$ python -q
>>> import numpy as np
>>> np.set_printoptions(precision=3, suppress=True, linewidth=100)
>>> K = np.loadtxt("test15.csv", delimiter=",")
>>> K
array([[ 0.725, -0.546,  1.087,  5.189, -2.005,  3.276,  2.816],
       [ 3.3  ,  0.717,  4.951,  1.248,  1.884,  3.199,  2.867],
       [-2.825, -2.591, -4.237,  9.702, -7.059,  2.465,  3.357],
       [ 1.717,  1.35 ,  2.576,  7.898, -1.915,  7.474,  0.017],
       [ 1.304, -0.45 ,  1.956,  3.737, -0.941,  2.693,  3.204],
       [ 1.636, -0.063,  2.454,  3.902, -0.664,  3.356,  2.763],
       [ 5.368,  1.182,  8.052, -3.557,  5.554,  1.495,  4.003],
       [ 0.945,  0.572,  1.418,  7.88 , -2.681,  6.298,  0.801],
       [ 2.172, -0.223,  3.258,  1.816,  0.567,  2.074,  3.617],
       [ 0.758, -1.43 ,  1.137,  2.436, -1.054,  0.573,  4.618],
       [-3.542, -1.85 , -5.314, 14.078, -9.235,  5.764,  1.157],
       [ 2.437,  0.408,  3.655,  2.913,  0.466,  3.568,  2.621],
       [ 3.793,  2.939,  5.689,  6.44 ,  0.646,  9.129, -1.086],
       [-0.191, -0.36 , -0.286,  8.492, -4.021,  5.206,  1.529],
       [ 2.353,  0.551,  3.53 ,  3.593,  0.155,  4.123,  2.252],
       [ 2.949, -1.049,  4.424, -2.996,  2.948, -1.572,  6.048],
       [ 2.035, -0.208,  3.052,  2.27 ,  0.278,  2.323,  3.452],
       [-0.105, -1.774, -0.158,  3.994, -2.437,  0.836,  4.442],
       [ 0.326, -0.418,  0.489,  6.769, -2.93 ,  4.258,  2.162],
       [ 1.251, -1.766,  1.876, -0.048,  0.267, -1.172,  5.782],
       [ 2.755,  0.227,  4.133,  1.415,  1.284,  2.548,  3.301],
       [ 3.51 ,  0.241,  5.266, -0.807,  2.779,  1.459,  4.028],
       [ 1.863,  0.594,  2.795,  5.192, -0.867,  4.986,  1.676],
       [ 1.597,  0.259,  2.396,  4.984, -1.064,  4.38 ,  2.08 ],
       [-3.358, -3.019, -5.037, 10.018, -7.697,  1.981,  3.679],
       [ 3.891, -0.161,  5.836, -3.156,  3.943, -0.32 ,  5.213]])
>>> # rows and columns are dependent
>>> Y = K / np.linalg.norm(K, axis=1, keepdims=True)
>>> gram = Y @ Y.T
>>> round(np.degrees(np.arccos(np.clip(gram[25, 10], -1, 1))), 3)
np.float64(129.068)
>>> (gram - 2 * np.eye(26)).round(6).argmax(axis=1)
array([18, 20, 24,  7,  5,  4, 21,  3, 16, 17,  2, 14,  3, 18, 11, 25,  8,  9, 13, 15,  1,  6, 23,
       22,  2, 15])
>>> print(np.linalg.norm(Y, axis=1))
[1. 1. 1. 1. 1. 1. 1. 1. 1. 1. 1. 1. 1. 1. 1. 1. 1. 1. 1. 1. 1. 1. 1. 1. 1. 1.]
